$ python -q
>>> import numpy as np
>>> from numpy import linalg as LA
>>> np.set_printoptions(precision=3, suppress=True, linewidth=160, floatmode="fixed")
>>> E = np.loadtxt("mat.csv", delimiter=",")
>>> E
array([[-3.000, -2.000, -8.000, -5.000, -4.000, -4.000, -8.000],
       [ 5.000,  6.000,  0.000,  3.000,  4.000,  4.000,  0.000],
       [ 0.000,  1.000, -5.000, -2.000, -1.000, -1.000, -5.000],
       [-3.000, -2.000, -8.000, -5.000, -4.000, -4.000, -8.000],
       [-1.000,  0.000, -6.000, -3.000, -2.000, -2.000, -6.000],
       [ 0.000,  1.000, -5.000, -2.000, -1.000, -1.000, -5.000],
       [ 7.000,  8.000,  2.000,  5.000,  6.000,  6.000,  2.000],
       [ 2.000,  3.000, -3.000,  0.000,  1.000,  1.000, -3.000],
       [ 6.000,  7.000,  1.000,  4.000,  5.000,  5.000,  1.000],
       [ 5.000,  6.000,  0.000,  3.000,  4.000,  4.000,  0.000]])
>>> left, sig, vt = LA.svd(E)
>>> np.argmax(sig[:-1] / (sig[1:] + 1e-6)) + 1
np.int64(2)
>>> other = left[:, :2] @ np.diag(sig[:2]) @ vt[:2]
>>> round(LA.norm(E - other) / LA.norm(E), 3)
np.float64(0.0)
>>> np.round(np.abs(E - other).max(), 3)
np.float64(0.0)
>>> LA.matrix_rank(E, rtol=0.05)
np.int64(2)
>>> data = np.load("sample1.npy")
>>> data
array([[ 9.457,  2.704,  1.803],
       [-6.695,  7.058, -2.315],
       [ 7.685, -2.361, -5.947],
       [ 1.113,  4.582,  8.819],
       [-1.436,  3.764,  9.153],
       [-6.375,  2.842, -7.161],
       [-4.018, -1.021,  9.100],
       [-6.157, -7.463, -2.529],
       [ 4.132, -9.107, -0.024],
       [ 1.210, -9.228,  3.657],
       [ 1.560,  6.426, -7.502],
       [-7.901,  2.277, -5.691],
       [ 2.125, -9.638,  1.612],
       [ 7.227, -2.426, -6.472],
       [ 4.737,  0.465, -8.795],
       [-5.343, -1.003, -8.394],
       [ 6.099,  7.579, -2.314],
       [ 8.362, -4.835, -2.587],
       [-1.684, -7.192,  6.741],
       [-5.320,  3.092, -7.883],
       [-6.415,  0.859, -7.623],
       [-3.237, -6.777,  6.603],
       [-8.549,  5.151,  0.619],
       [ 2.296, -7.553,  6.138],
       [-3.709,  7.558, -5.397],
       [-4.977,  8.519, -1.627],
       [-4.340,  6.393,  6.348],
       [ 7.799,  3.878, -4.913],
       [ 3.286,  5.475, -7.696],
       [-5.529, -4.694, -6.885],
       [ 3.818,  5.995, -7.035]])
>>> left, sig, vt = LA.svd(E)
>>> evecs = vt[:(sig > 1e-8).sum()]
>>> rng = np.random.default_rng(74)
>>> x0 = E[6] + 4 * E[1] + rng.integers(2) * np.eye(7)[4]
>>> x0
array([27.000, 32.000,  2.000, 17.000, 22.000, 22.000,  2.000])
>>> np.diag(evecs.T @ evecs)
array([0.248, 0.391, 0.443, 0.143, 0.165, 0.165, 0.443])
>>> np.allclose(evecs.T @ evecs @ x0, x0)
True
>>> LA.matrix_rank(np.vstack([E, x0]))
np.int64(2)
>>> cov = np.cov(data, rowvar=False)
>>> cov.shape
(3, 3)
>>> np.corrcoef(data.T)
array([[ 1.000, -0.140, -0.032],
       [-0.140,  1.000, -0.251],
       [-0.032, -0.251,  1.000]])
>>> cov
array([[30.702, -4.536, -1.061],
       [-4.536, 33.967, -8.780],
       [-1.061, -8.780, 35.905]])
>>> data.std(axis=0)
array([5.451, 5.733, 5.895])
>>> np.argsort(-data.std(axis=0).round(6), kind="stable")
array([2, 1, 0])
>>> rank = LA.matrix_rank(E)
>>> rank
np.int64(2)
>>> ns = LA.svd(E)[2][rank:].T
>>> [int(LA.matrix_rank(E[:i])) for i in range(1, len(E) + 1)]
[1, 2, 2, 2, 2, 2, 2, 2, 2, 2]
>>> [int(LA.matrix_rank(np.delete(E, i, axis=0))) for i in range(10)]
[2, 2, 2, 2, 2, 2, 2, 2, 2, 2]
>>> ns.shape
(7, 5)
>>> round(LA.norm(data[3] - data[24]), 3)
np.float64(15.304)
>>> round(float(data[3] @ data[24]), 3)
-17.094
>>> round(float(LA.norm(data) ** 2 / LA.norm(data, 2) ** 2), 3)
2.232
>>> round(LA.norm(data, 1), 3), round(LA.norm(data, np.inf), 3)
(np.float64(169.383), np.float64(17.108))
>>> A = np.load("a.npy")
>>> A
array([[3, 2, 0, 3],
       [3, 2, 0, 3],
       [1, 3, 3, 3]])
>>> np.argsort(-LA.norm(A, axis=0).round(6), kind="stable")[:3]
array([3, 0, 1])
>>> round(LA.norm(A, 2) / LA.norm(A), 3)
np.float64(0.933)
